$ ipython --no-banner

In [1]: import numpy as np

In [2]: import numpy.linalg as la

In [3]: np.set_printoptions(suppress=True, linewidth=140)

In [4]: rnd = lambda a: np.round(a, 2) + 0

In [5]: m1 = np.load("data.npy")

In [6]: m1
Out[6]: 
array([[-3, -2,  0,  0],
       [ 3, -1,  0,  0],
       [ 0,  0, -3, -2],
       [ 0,  0,  3, -1]])

In [7]: # splits into 2 blocks

In [8]: m1.reshape(-1, 2)
Out[8]: 
array([[-3, -2],
       [ 0,  0],
       [ 3, -1],
       [ 0,  0],
       [ 0,  0],
       [-3, -2],
       [ 0,  0],
       [ 3, -1]])

In [9]: m1.reshape(2, -1)
Out[9]: 
array([[-3, -2,  0,  0,  3, -1,  0,  0],
       [ 0,  0, -3, -2,  0,  0,  3, -1]])

In [10]: T = m1.reshape(4, 2, -1)

In [11]: np.einsum("ihd,ihd->ih", T, T)
Out[11]: 
array([[13,  0],
       [10,  0],
       [ 0, 13],
       [ 0, 10]])

In [12]: T[:, 0]
Out[12]: 
array([[-3, -2],
       [ 3, -1],
       [ 0,  0],
       [ 0,  0]])

In [13]: np.einsum("ihd,jhd->hij", T, T).shape
Out[13]: (2, 4, 4)

In [14]: T.sum(axis=1)
Out[14]: 
array([[-3, -2],
       [ 3, -1],
       [-3, -2],
       [ 3, -1]])

In [15]: rng = np.random.default_rng(6026)

In [16]: idx = rng.permutation(4)

In [17]: M2 = m1[:, idx] * rng.choice([-1, 1], 4)

In [18]: M2
Out[18]: 
array([[ 0,  0,  2,  3],
       [ 0,  0,  1, -3],
       [ 3,  2,  0,  0],
       [-3,  1,  0,  0]])

In [19]: U, _, VT = la.svd(m1.T @ M2)

In [20]: rnd(U @ VT)
Out[20]: 
array([[ 0.,  0.,  0., -1.],
       [ 0.,  0., -1.,  0.],
       [-1.,  0.,  0.,  0.],
       [ 0., -1.,  0.,  0.]])

In [21]: W = np.array([[-2, 0, 1, -2, 1, -1],
    ...:     [-2, 1, -2, 2, 1, 1],
    ...:     [2, -2, 0, 0, 2, -1],
    ...:     [0, -1, -1, 1, 2, -2]])

In [22]: b = np.array([1, 2, 0, 2, 0, 0])

In [23]: H = np.maximum(M2 @ W + b, 0)

In [24]: la.matrix_rank(H)
Out[24]: np.int64(4)

In [25]: H
Out[25]: 
array([[ 5,  0,  0,  5, 10,  0],
       [ 3,  3,  3,  0,  0,  5],
       [ 0,  4,  0,  0,  5,  0],
       [ 5,  3,  0, 10,  0,  4]])

In [26]: (H > 0).astype(int)
Out[26]: 
array([[1, 0, 0, 1, 1, 0],
       [1, 1, 1, 0, 0, 1],
       [0, 1, 0, 0, 1, 0],
       [1, 1, 0, 1, 0, 1]])

In [27]: C = np.array([[1, 0], [2, 2], [2, 1], [2, 2], [0, 2], [0, 2]])

In [28]: W @ C
Out[28]: 
array([[-4, -3],
       [ 0,  8],
       [-2, -2],
       [-2, -1]])

In [29]: H @ C
Out[29]: 
array([[15, 30],
       [15, 19],
       [ 8, 18],
       [31, 34]])

In [30]: M2 = m1 / la.norm(m1, axis=1, keepdims=True)

In [31]: cov = M2 @ M2.T

In [32]: (cov - 2 * np.eye(4)).round(6).argmax(axis=1)
Out[32]: array([2, 2, 0, 0])

In [33]: rnd(cov)
Out[33]: 
array([[ 1.  , -0.61,  0.  ,  0.  ],
       [-0.61,  1.  ,  0.  ,  0.  ],
       [ 0.  ,  0.  ,  1.  , -0.61],
       [ 0.  ,  0.  , -0.61,  1.  ]])

In [34]: rnd(np.kron(np.eye(2, dtype=int), cov))
Out[34]: 
array([[ 1.  , -0.61,  0.  ,  0.  ,  0.  ,  0.  ,  0.  ,  0.  ],
       [-0.61,  1.  ,  0.  ,  0.  ,  0.  ,  0.  ,  0.  ,  0.  ],
       [ 0.  ,  0.  ,  1.  , -0.61,  0.  ,  0.  ,  0.  ,  0.  ],
       [ 0.  ,  0.  , -0.61,  1.  ,  0.  ,  0.  ,  0.  ,  0.  ],
       [ 0.  ,  0.  ,  0.  ,  0.  ,  1.  , -0.61,  0.  ,  0.  ],
       [ 0.  ,  0.  ,  0.  ,  0.  , -0.61,  1.  ,  0.  ,  0.  ],
       [ 0.  ,  0.  ,  0.  ,  0.  ,  0.  ,  0.  ,  1.  , -0.61],
       [ 0.  ,  0.  ,  0.  ,  0.  ,  0.  ,  0.  , -0.61,  1.  ]])

In [35]: rnd(np.einsum("ij,ji->", cov, cov))
Out[35]: np.float64(5.51)

In [36]: rnd(la.det(2 * cov)), rnd(la.det(cov))
Out[36]: (np.float64(6.21), np.float64(0.39))

In [37]: rnd(la.det(cov.T))
Out[37]: np.float64(0.39)

In [38]: np.einsum("ii->", cov)
Out[38]: np.float64(4.0)

In [39]: rnd(np.poly(cov))
Out[39]: array([ 1.  , -4.  ,  5.25, -2.49,  0.39])

In [40]: th = np.sort(rng.uniform(-2, 2, 34))

In [41]: data = np.c_[th, th ** 2, th ** 3] @ np.array([[4, 0, -1], [-2, -1, 0], [1, 2, -4]])

In [42]: rnd(data)
Out[42]: 
array([[-22.39, -18.14,  30.75],
       [-21.4 , -17.02,  28.79],
       [-21.14, -16.72,  28.27],
       [-20.99, -16.55,  27.98],
       [-20.84, -16.38,  27.69],
       [-18.13, -13.4 ,  22.52],
       [-17.49, -12.72,  21.35],
       [-13.53,  -8.66,  14.42],
       [ -8.38,  -4.06,   6.72],
       [ -7.42,  -3.31,   5.51],
       [ -2.16,  -0.34,   0.74],
       [ -1.56,  -0.18,   0.47],
       [ -1.5 ,  -0.16,   0.44],
       [ -0.68,  -0.03,   0.17],
       [ -0.55,  -0.02,   0.14],
       [  0.3 ,  -0.01,  -0.08],
       [  0.44,  -0.01,  -0.12],
       [  1.02,  -0.04,  -0.39],
       [  1.41,  -0.03,  -0.73],
       [  1.53,  -0.01,  -0.87],
       [  1.66,   0.01,  -1.05],
       [  1.71,   0.02,  -1.12],
       [  1.86,   0.06,  -1.4 ],
       [  1.89,   0.07,  -1.45],
       [  1.9 ,   0.07,  -1.48],
       [  2.35,   0.32,  -2.59],
       [  3.29,   1.42,  -6.32],
       [  4.56,   3.81, -13.14],
       [  4.58,   3.86, -13.28],
       [  4.97,   4.71, -15.55],
       [  5.15,   5.11, -16.62],
       [  6.22,   7.62, -23.09],
       [  6.85,   9.14, -26.93],
       [  6.88,   9.22, -27.12]])

In [43]: rnd(la.norm(data) ** 2 / la.norm(data, 2) ** 2)
Out[43]: np.float64(1.03)

In [44]: rnd(data[27] @ data[33])
Out[44]: np.float64(422.9)

In [45]: rnd(la.norm(data, "nuc"))
Out[45]: np.float64(140.72)

In [46]: la.norm(data, axis=1).argmax()
Out[46]: np.int64(0)
